>>> import numpy as np
>>> import numpy.linalg as la
>>> np.set_printoptions(precision=3, suppress=True, linewidth=160, sign=" ")
>>> m1 = np.load("run3.npy")
>>> m1
array([[ 0.453,  1.436,  0.263,  0.13 ,  0.37 ,  0.64 , -0.754,  0.448, -0.127],
       [ 1.436,  1.179,  0.369,  0.226,  0.55 ,  1.599, -0.607,  0.491, -0.638],
       [-0.53 ,  1.029,  0.617,  0.916,  0.048,  0.268, -0.262,  0.787, -0.42 ],
       [ 0.061,  0.043,  0.176, -0.416,  0.308, -0.147,  0.178, -0.299,  0.275],
       [ 2.158,  0.883,  0.201, -0.538,  1.256,  1.748, -0.449, -0.052, -0.461],
       [-0.052, -0.258, -0.119, -0.688,  0.426, -0.472,  0.288, -0.591,  0.436],
       [-1.09 , -0.872, -0.287,  0.639, -0.753, -0.776,  0.387,  0.093, -0.051],
       [-0.087, -0.178, -0.165, -0.13 , -0.277, -0.304,  0.029, -0.153,  0.19 ],
       [ 0.437,  0.831,  0.308, -0.257,  0.304,  0.59 , -0.285,  0.251, -0.061]])
>>> rng = np.random.default_rng(44)
>>> labels = rng.permutation(9)
>>> labels
array([ 3,  0,  2,  5,  4,  1,  6,  8,  7])
>>> Y = m1[labels][:, labels]
>>> round(float(la.det(Y)), 3), round(la.det(m1[labels]), 3)
(0.0, np.float64(0.0))
>>> np.trace(Y)
np.float64(2.79)
>>> Q, r_ = la.qr(m1)
>>> round(abs(r_[0, 0]), 3), np.round(la.norm(m1[:, 0]), 3)
(np.float64(2.932), np.float64(2.932))
>>> Q.shape, r_.shape
((9, 9), (9, 9))
>>> np.abs(np.diag(r_))
array([ 2.932,  1.969,  0.372,  1.103,  0.444,  0.192,  0.099,  0.051,  0.027])
>>> Y = m1 / la.norm(m1, axis=1, keepdims=True)
>>> G = Y @ Y.T
>>> la.norm(Y, axis=1)
array([ 1.,  1.,  1.,  1.,  1.,  1.,  1.,  1.,  1.])
>>> (np.abs(G) > 0.9).astype(int)
array([[ 1,  0,  0,  0,  0,  0,  0,  0,  1],
       [ 0,  1,  0,  0,  1,  0,  0,  0,  0],
       [ 0,  0,  1,  0,  0,  0,  0,  0,  0],
       [ 0,  0,  0,  1,  0,  0,  0,  0,  0],
       [ 0,  1,  0,  0,  1,  0,  1,  0,  0],
       [ 0,  0,  0,  0,  0,  1,  0,  0,  0],
       [ 0,  0,  0,  0,  1,  0,  1,  0,  0],
       [ 0,  0,  0,  0,  0,  0,  0,  1,  0],
       [ 1,  0,  0,  0,  0,  0,  0,  0,  1]])
>>> feats = np.load("data.npy")
>>> feats
array([[  5,   8,  10,  18,   3,   7,  11],
       [  2,   2,  10,  12,   3,   7,   5],
       [  7,   0,  16,  10,   3,  10,   9],
       [  6,   0,  14,   4,   3,   7,   7],
       [  5,   4,  10,  10,   3,   5,   9],
       [  2,   8,   4,  12,   3,   1,   8],
       [  8,   0,  18,   8,   3,  11,   9],
       [  5,   6,  10,  14,   3,   6,  10],
       [  8,   2,  14,   8,   3,   7,  11],
       [ 10,   8,  14,  16,   3,   8,  16],
       [  5,   2,  10,   6,   3,   4,   8],
       [ 11,   6,  18,  18,   3,  12,  16],
       [  6,   8,   8,  12,   3,   3,  12],
       [  0,   0,   8,   6,   3,   5,   0],
       [  5,   4,  12,  14,   3,   8,   9],
       [ 13,   8,  20,  22,   3,  14,  19],
       [ 10,   0,  20,  12,   3,  13,  12],
       [  5,   0,  14,   6,   3,   8,   6],
       [  1,   0,  10,  10,   3,   7,   3],
       [  6,   8,  10,  16,   3,   6,  12],
       [  6,   6,  12,  16,   3,   8,  11],
       [ 11,   4,  18,  14,   3,  11,  15],
       [ 11,   6,  14,  10,   3,   6,  16],
       [ 11,   4,  18,  14,   3,  11,  15],
       [  9,   4,  18,  18,   3,  13,  13],
       [  7,   8,  14,  22,   3,  11,  13],
       [ 11,   0,  22,  10,   3,  14,  12],
       [ 16,   8,  22,  20,   3,  14,  22],
       [  7,   6,  10,  10,   3,   4,  12],
       [  9,   8,  12,  14,   3,   6,  15],
       [  6,   0,  14,   4,   3,   7,   7],
       [  4,   0,  14,   8,   3,   9,   5],
       [  9,   4,  16,  14,   3,  10,  13],
       [  5,   0,  14,  10,   3,   9,   7],
       [  9,   0,  20,  10,   3,  13,  10],
       [  7,   2,  14,  10,   3,   8,  10],
       [  3,   0,  14,  10,   3,  10,   4],
       [  9,   8,  14,  18,   3,   9,  15],
       [  6,   8,  12,  20,   3,   9,  12],
       [  7,   0,  14,   6,   3,   7,   9]])
>>> # rows and columns are dependent
>>> np.argsort(-la.norm(feats, axis=0).round(6), kind="stable")[:3]
array([ 2,  3,  6])
>>> [round(float(x), 3) for x in la.svd(feats, compute_uv=False)[:3]]
[161.749, 33.048, 19.274]
>>> round(la.norm(feats, 2) / la.norm(feats), 3)
np.float64(0.972)
>>> Uu, sigma, vt = la.svd(feats)
>>> sigma.round(3) + 0
array([ 161.749,   33.048,   19.274,    7.648,    2.804,    0.63 ,    0.   ])
>>> Y = Uu[:, :6] @ np.diag(sigma[:6]) @ vt[:6]
>>> la.matrix_rank(feats, rtol=0.05)
np.int64(3)
>>> round(la.norm(feats - Y) / la.norm(feats), 3)
np.float64(0.0)
>>> np.round(la.norm(feats - Y, 2), 3), round(float(sigma[6]), 3)
(np.float64(0.0), 0.0)
>>> np.round(la.svd(feats, compute_uv=False), 3) + 0
array([ 161.749,   33.048,   19.274,    7.648,    2.804,    0.63 ,    0.   ])
>>> feats.sum(axis=1)
array([  62,   41,   55,   41,   46,   38,   57,   54,   53,   75,   38,   84,   52,   22,   55,   99,   70,   42,   34,   61,   62,   76,   66,   76,   78,
         78,   72,  105,   52,   67,   41,   43,   69,   48,   65,   54,   44,   76,   70,   46])
>>> np.zeros(40, 7)
Traceback (most recent call last):
  File "<python-input-33>", line 1, in <module>
    np.zeros(40, 7)
    ~~~~~~~~^^^^^^^
TypeError: Cannot interpret '7' as a data type
>>> feats.mean(axis=0)
array([  7.075,   3.75 ,  13.9  ,  12.3  ,   3.   ,   8.45 ,  10.7  ])
>>> np.count_nonzero(feats)
np.int64(264)
>>> la.matrix_rank(feats)
np.int64(6)
>>> feats.sum(axis=0)
array([ 283,  150,  556,  492,  120,  338,  428])
>>> np.abs(feats).max()
np.int64(22)
>>> Uu, sigma, vt = la.svd(feats)
>>> evecs = vt[:(sigma > 1e-8).sum()]
>>> vec = feats[18] + -2 * feats[37] + rng.integers(2) * np.eye(7)[2]
>>> vec
array([-17., -16., -17., -26.,  -3., -11., -27.])
>>> round(float(la.norm(vec - evecs.T @ evecs @ vec)), 3)
0.451
>>> np.round(evecs.T @ evecs, 3) + 0
array([[ 1.   ,  0.   ,  0.   ,  0.   ,  0.   ,  0.   ,  0.   ],
       [ 0.   ,  1.   ,  0.   ,  0.   ,  0.   ,  0.   ,  0.   ],
       [ 0.   ,  0.   ,  0.796, -0.081,  0.299,  0.244,  0.081],
       [ 0.   ,  0.   , -0.081,  0.967,  0.119,  0.098,  0.033],
       [ 0.   ,  0.   ,  0.299,  0.119,  0.562, -0.358, -0.119],
       [ 0.   ,  0.   ,  0.244,  0.098, -0.358,  0.707, -0.098],
       [ 0.   ,  0.   ,  0.081,  0.033, -0.119, -0.098,  0.967]])
>>> np.diag(evecs.T @ evecs)
array([ 1.   ,  1.   ,  0.796,  0.967,  0.562,  0.707,  0.967])
>>> r = la.matrix_rank(feats)
>>> r
np.int64(6)
>>> ns = la.svd(feats)[2][r:].T
>>> [int(la.matrix_rank(feats[:i])) for i in range(1, len(feats) + 1)]
[1, 2, 3, 4, 5, 5, 5, 5, 5, 5, 5, 5, 5, 6, 6, 6, 6, 6, 6, 6, 6, 6, 6, 6, 6, 6, 6, 6, 6, 6, 6, 6, 6, 6, 6, 6, 6, 6, 6, 6]
>>> np.allclose(feats @ ns, 0)
True
>>> [int(la.matrix_rank(np.delete(feats, i, axis=0))) for i in range(40)]
[6, 6, 6, 6, 6, 6, 6, 6, 6, 6, 6, 6, 6, 5, 6, 6, 6, 6, 6, 6, 6, 6, 6, 6, 6, 6, 6, 6, 6, 6, 6, 6, 6, 6, 6, 6, 6, 6, 6, 6]
>>> la.matrix_rank(feats.T @ feats), la.matrix_rank(feats @ feats.T)
(np.int64(6), np.int64(6))
>>> np.round(ns[:, 0] / ns[np.abs(ns[:, 0]).round(6).argmax(), 0], 3) + 0
array([ 0.   ,  0.   , -0.682, -0.273,  1.   ,  0.818,  0.273])
>>> ns.shape
(7, 1)
>>> data = np.load("mat.npy")
>>> data
array([[-4.606, -0.69 ,  1.167, -3.847,  3.663, -6.981],
       [ 3.52 ,  1.864, -0.72 ,  3.092, -4.217,  7.502],
       [ 5.661, -5.881, -2.301,  3.963,  2.635, -2.33 ],
       [ 6.275, -5.496, -2.419,  4.51 ,  1.836, -0.924],
       [-6.602,  2.651,  2.142, -5.1  ,  1.39 , -4.105],
       [-6.568,  5.128,  2.452, -4.791, -1.259, -0.046],
       [ 6.55 , -2.5  , -2.108,  5.075, -1.517,  4.283],
       [ 3.712, -6.012, -1.787,  2.354,  4.014, -5.022],
       [ 1.633, -5.395, -1.14 ,  0.723,  4.683, -6.669],
       [ 2.035,  3.176, -0.146,  2.026, -4.664,  7.739],
       [-6.374,  5.394,  2.433, -4.603, -1.664,  0.632],
       [-4.499, -0.816,  1.122, -3.774,  3.729, -7.049],
       [ 2.083,  3.138, -0.164,  2.061, -4.654,  7.738],
       [-4.392,  6.075,  1.98 , -2.903, -3.648,  4.259],
       [ 6.564, -2.539, -2.117,  5.082, -1.484,  4.238],
       [-3.42 , -1.962,  0.68 , -3.021,  4.257, -7.533],
       [ 5.758, -5.839, -2.322,  4.048,  2.529, -2.138],
       [-6.826,  3.641,  2.33 , -5.171,  0.482, -2.784],
       [-5.02 ,  6.044,  2.147, -3.421, -3.215,  3.409],
       [ 0.191,  4.459,  0.522,  0.663, -4.851,  7.472],
       [-6.269,  1.829,  1.945, -4.922,  2.05 , -5.014],
       [ 6.134, -1.556, -1.873,  4.842, -2.253,  5.285],
       [ 6.762, -3.239, -2.261,  5.164, -0.867,  3.354],
       [ 5.818, -0.992, -1.714,  4.648, -2.65 ,  5.797],
       [ 6.169, -5.588, -2.402,  4.413,  2.001, -1.208],
       [-6.722,  3.064,  2.228, -5.151,  1.028, -3.588],
       [ 6.485, -2.326, -2.068,  5.041, -1.66 ,  4.483],
       [ 6.41 , -5.353, -2.438,  4.636,  1.598, -0.52 ],
       [ 0.954, -5.086, -0.915,  0.203,  4.787, -7.031],
       [ 5.587, -5.909, -2.285,  3.9  ,  2.711, -2.468],
       [ 6.808, -4.457, -2.431,  5.064,  0.394,  1.44 ],
       [ 5.372, -5.975, -2.235,  3.717,  2.918, -2.849]])
>>> # rows and columns are dependent
>>> la.cond(data) > 100
np.True_
>>> la.matrix_rank(data, rtol=0.1)
np.int64(2)
